>>> import numpy as np
>>> from numpy import linalg as LA
>>> np.set_printoptions(suppress=True, linewidth=200)
>>> tidy = lambda a: np.round(a, 3) + 0
>>> A = np.loadtxt("layer6.csv", delimiter=",")
>>> print(A)
[[ -36.    0.    4.    3.]
 [  -4. -115.    5.    5.]
 [  -5.    1.  -39.    5.]
 [  -1.    1.   -4. -103.]]
>>> O, Rm = LA.qr(A)
>>> print(tidy(np.abs(np.diag(Rm))))
[ 36.579 114.337  39.329 102.96 ]
>>> print(tidy(O @ Rm))
[[ -36.    0.    4.    3.]
 [  -4. -115.    5.    5.]
 [  -5.    1.  -39.    5.]
 [  -1.    1.   -4. -103.]]
>>> print(tidy(np.trace(O @ O.T)))
4.0
>>> rng = np.random.default_rng(85)
>>> Y = A + rng.integers(-2, 3, (4, 2)) @ rng.integers(-2, 3, (2, 4))
>>> print(Y)
[[ -34.    4.    4.    2.]
 [  -8. -111.    5.    7.]
 [  -5.    1.  -39.    5.]
 [  -3.    3.   -4. -102.]]
>>> print(tidy(LA.svd(Y - A, compute_uv=False)))
[6.837 4.388 0.    0.   ]
>>> print(A @ A)
[[ 1273.     7.  -312.  -397.]
 [  574. 13235.  -806. -1077.]
 [  366.  -149.  1486.  -720.]
 [  155.  -222.   569. 10591.]]
>>> print((A - A.T) / 2)
[[ 0.   2.   4.5  2. ]
 [-2.   0.   2.   2. ]
 [-4.5 -2.   0.   4.5]
 [-2.  -2.  -4.5  0. ]]
>>> print(np.allclose(A, A.T))
False
>>> print(np.trace(A))
-293.0
>>> print(tidy(LA.matrix_power(A, 2)))
[[ 1273.     7.  -312.  -397.]
 [  574. 13235.  -806. -1077.]
 [  366.  -149.  1486.  -720.]
 [  155.  -222.   569. 10591.]]
>>> print(tidy(np.sort(np.abs(LA.eigvals(A)))))
[ 37.876  37.876 102.238 115.463]
>>> Y = A / LA.norm(A, axis=1, keepdims=True)
>>> gram = Y @ Y.T
>>> print((gram - 2 * np.eye(4)).round(6).argmax(axis=1))
[1 0 0 1]
>>> print(np.argwhere(np.triu(np.abs(gram) > 0.95, 1)))
[]
>>> gram = A.T @ A
>>> print(gram)
[[ 1338.   454.    35.   -50.]
 [  454. 13227.  -618.  -673.]
 [   35.  -618.  1578.   254.]
 [  -50.  -673.   254. 10668.]]
>>> print(np.trace(gram), (A ** 2).sum())
26811.0 26811.0
>>> F = np.load("block8.npy")
>>> print(tidy(F))
[[ 1.     0.     0.     0.   ]
 [ 0.     1.     0.     0.   ]
 [ 0.     0.    -0.707 -0.707]
 [ 0.     0.     0.707 -0.707]]
>>> lab = rng.permutation(4)
>>> print(lab)
[1 3 2 0]
>>> Y = A[lab][:, lab]
>>> print(np.trace(Y))
-293.0
>>> print(np.allclose(Y, A))
False
>>> x0 = np.array([0, 3, 2, 0])
>>> rhs = F @ x0
>>> print(tidy(rhs))
[ 0.     3.    -1.414  1.414]
>>> print(tidy(LA.solve(F, F[:, 0])))
[1. 0. 0. 0.]
>>> print(tidy(LA.solve(F, rhs + F[:, 3])))
[0. 3. 2. 1.]
>>> print(tidy(LA.solve(F, -3 * rhs)))
[ 0. -9. -6.  0.]
>>> print(tidy(LA.norm(F[0] - F[1])))
1.414
>>> print(F[0] @ F[1])
0.0
>>> print(tidy(LA.norm(F) ** 2 / LA.norm(F, 2) ** 2))
4.0
>>> print(tidy(LA.norm(F, axis=1)))
[1. 1. 1. 1.]
>>> print(tidy(LA.norm(F, 2)))
1.0
>>> print(tidy(LA.norm(F, axis=0)))
[1. 1. 1. 1.]
>>> print(tidy(LA.norm(F[0], 1)), tidy(LA.norm(F[0], np.inf)))
1.0 1.0
>>> t = np.radians(135)
>>> Rm = np.eye(4)
>>> Rm[2, 2] = Rm[1, 1] = np.cos(t)
>>> Rm[2, 1], Rm[1, 2] = -np.sin(t), np.sin(t)
>>> print(tidy(Rm))
[[ 1.     0.     0.     0.   ]
 [ 0.    -0.707  0.707  0.   ]
 [ 0.    -0.707 -0.707  0.   ]
 [ 0.     0.     0.     1.   ]]
>>> Y = F @ Rm.T
>>> print(tidy(LA.svd(F, compute_uv=False)), tidy(LA.svd(Y, compute_uv=False)))
[1. 1. 1. 1.] [1. 1. 1. 1.]
>>> print(np.allclose(LA.norm(F, axis=1), LA.norm(Y, axis=1)))
True
>>> print(tidy(Y))
[[ 1.     0.     0.     0.   ]
 [ 0.    -0.707 -0.707  0.   ]
 [ 0.    -0.5    0.5   -0.707]
 [ 0.     0.5   -0.5   -0.707]]
>>> print(np.allclose(F @ F.T, Y @ Y.T))
True
